% python3 -q
>>> import numpy as np
>>> import numpy.linalg as la
>>> np.set_printoptions(suppress=True, linewidth=120)
>>> X = np.load("a.npy")
>>> X.round(1) + 0
array([[-0.2,  0.2,  0.2, -0.6,  0.2, -0.2,  0.3,  0.2,  0.1,  0.1,  0.5,  0. ],
       [-0.6, -0.1, -0.3,  0.4,  0.4, -0.1, -0.2,  0.3,  0.2, -0.1,  0. ,  0. ],
       [-0.3,  0. , -0.6, -0.4, -0.1,  0. ,  0.2, -0.5, -0.1,  0. , -0.1,  0. ],
       [ 0. , -0.7,  0.1, -0.1, -0.1, -0.4, -0.1,  0.1, -0.2,  0.6, -0.1, -0.2],
       [-0.1, -0.2,  0.2, -0.3, -0.1, -0.2, -0.4, -0.1,  0.1, -0.6, -0.1, -0.5],
       [ 0.4,  0.2, -0.3, -0.3,  0.1, -0.4, -0.4,  0.1,  0.5,  0.1, -0.2,  0.2],
       [ 0.1,  0. , -0.2, -0.3,  0.4,  0.5, -0.5,  0. , -0.4,  0.1,  0.2, -0.1],
       [ 0.3,  0. ,  0. ,  0. ,  0.5, -0.4,  0.3,  0. , -0.5, -0.3, -0.2,  0. ],
       [-0.3,  0. ,  0.2, -0.2, -0.2, -0.1, -0.2,  0.3, -0.3, -0.1, -0.2,  0.7],
       [ 0.1, -0.6,  0.2, -0.1,  0.4,  0.2,  0.1, -0.3,  0.3, -0.2,  0.1,  0.4],
       [ 0. , -0.1,  0. , -0.3,  0.1,  0.4,  0.3,  0.5,  0.2,  0. , -0.6, -0.2],
       [-0.3,  0.3,  0.4,  0. ,  0.3,  0. , -0.1, -0.4,  0.1,  0.3, -0.4, -0.1]])
>>> T = np.stack([X, -3 * X, X[::-1]])
>>> (T @ X.T).shape
(3, 12, 12)
>>> la.matrix_rank(T.reshape(3, -1))
np.int64(2)
>>> np.round(la.det(T), 1)
array([     -1., -531441.,      -1.])
>>> feats = np.loadtxt("sample0.csv", delimiter=",")
>>> feats.round(1) + 0
array([[-0.9,  0. , -1.1,  0.3, -1.2, -0.4, -0.9],
       [-1.3,  1.5, -1.7,  0.1,  1. ,  0. ,  0.5],
       [ 0.8,  0. ,  0.9,  1.5, -0.9, -1.6, -0.2],
       [-0.7, -1.8, -1.6,  0.7,  0.3, -0.6,  0.1],
       [ 0.7, -1.4, -0.1, -0.8,  1.7,  0.9,  1.7],
       [ 1.2, -0.6,  0.4,  0.4,  1.6, -0.1, -0.4],
       [ 0.3, -0.5,  0. , -0.2,  0.9,  0.1,  2.2],
       [-0.6, -0.1, -0.7, -1. ,  0.1,  0.9,  0.5],
       [-1.2, -0.1,  0. ,  1.2, -0.2, -1.2,  1.2],
       [ 0.1,  0.2,  0.3, -0.1, -0.3,  0.3,  0.6],
       [-1.5,  0.8,  0.6,  1.4,  0.8, -1.4, -0.8],
       [ 0.3, -1.2,  1.8,  0. ,  0.8,  0.1, -0.3],
       [ 0.1, -0.2, -0.4, -0.2, -0.9,  0.2,  0.4],
       [ 1.1, -0.1,  1. , -0.7, -0.5,  0.7,  0.8],
       [-0.6, -1. , -0.5, -0.9, -0.8,  0.8, -0.3],
       [-0.6,  0.7, -0.8,  0.2,  1.7, -0.1,  2.1],
       [ 0.2, -0.1,  0.6,  1. , -1.2, -1.3, -0.7],
       [ 1.5,  0.1,  0.5, -0.2, -0.7,  0. ,  0.1],
       [ 1.1,  0.5, -0.2, -0.8,  0.5,  0.6, -1. ],
       [ 0.4, -0.2,  1.1,  1.4, -1.9, -1.5, -0.5],
       [ 0.4,  0.9,  0.8, -1.3, -0.9,  1.4, -0.5],
       [-3. ,  0. ,  0.7, -0.8, -0.5,  0.8, -0.8],
       [ 0.7, -0.2,  0.3,  0.3,  1.8, -0.2,  1.1],
       [ 0.3,  0.2,  0.4, -1.4, -0.4,  1.5, -1.9],
       [-0.8,  1.1, -0.2, -0.5, -0.2,  0.4, -2. ],
       [-0.4,  1.3,  0.5, -1.9, -0.4,  1.9,  0.8],
       [-1.2, -0.1,  0.8, -1.2,  0.9,  1.2,  1.5],
       [-0.9,  1.2,  0.9, -0.3,  1.5,  0.2,  0. ],
       [-1.3,  1. , -1.5, -0.3, -1.7,  0.3, -0.5],
       [ 1.4, -0.9,  1.7,  1.6, -0.5, -1.5, -0.5],
       [ 1.9,  0.3, -0.9,  0. ,  0.4,  0.1, -0.6],
       [ 0.9,  0.6, -0.2,  1.4, -0.4, -1.2, -1.4],
       [-0.5, -1.4, -1.4,  0.6,  0.1, -0.5,  2. ],
       [ 0.3,  0.6,  0.2,  1.9, -0.4, -2. ,  0.6],
       [ 0.3, -1.3, -0.9, -0.4, -1.7,  0.3,  1.5],
       [-0.4, -1.5, -0.7, -0.8,  0.9,  0.7, -0.8],
       [ 0.2,  1.1, -1.1,  1.5,  0.5, -1.5, -0.7],
       [ 0.1, -1.3, -1. , -0.8,  0.9,  0.8,  0.1],
       [-0.5, -0.6, -0.4,  0. , -0.8,  0.1,  0.6],
       [ 0.9,  0.3,  0.9,  0.4,  0.6, -0.3,  0.4],
       [ 0. , -1.2, -1. , -0.6,  0.3,  0.6, -1.4]])
>>> lab = feats[:, 1] > np.median(feats[:, 1])
>>> r0 = feats[lab].mean(axis=0) - feats[~lab].mean(axis=0)
>>> r0.round(1) + 0
array([-0.2,  1.4,  0. ,  0.1, -0.1, -0.1, -0.7])
>>> lab.astype(int)
array([1, 1, 1, 0, 0, 0, 0, 0, 0, 1, 1, 0, 0, 0, 0, 1, 0, 1, 1, 0, 1, 1, 0, 1, 1, 1, 0, 1, 1, 0, 1, 1, 0, 1, 0, 0, 1,
       0, 0, 1, 0])
>>> ((feats - feats.mean(axis=0)) @ r0 > 0).astype(int)
array([1, 1, 1, 0, 0, 0, 0, 0, 0, 0, 1, 0, 0, 0, 0, 0, 1, 1, 1, 1, 1, 1, 0, 1, 1, 1, 0, 1, 1, 0, 1, 1, 0, 1, 0, 0, 1,
       0, 0, 1, 0])
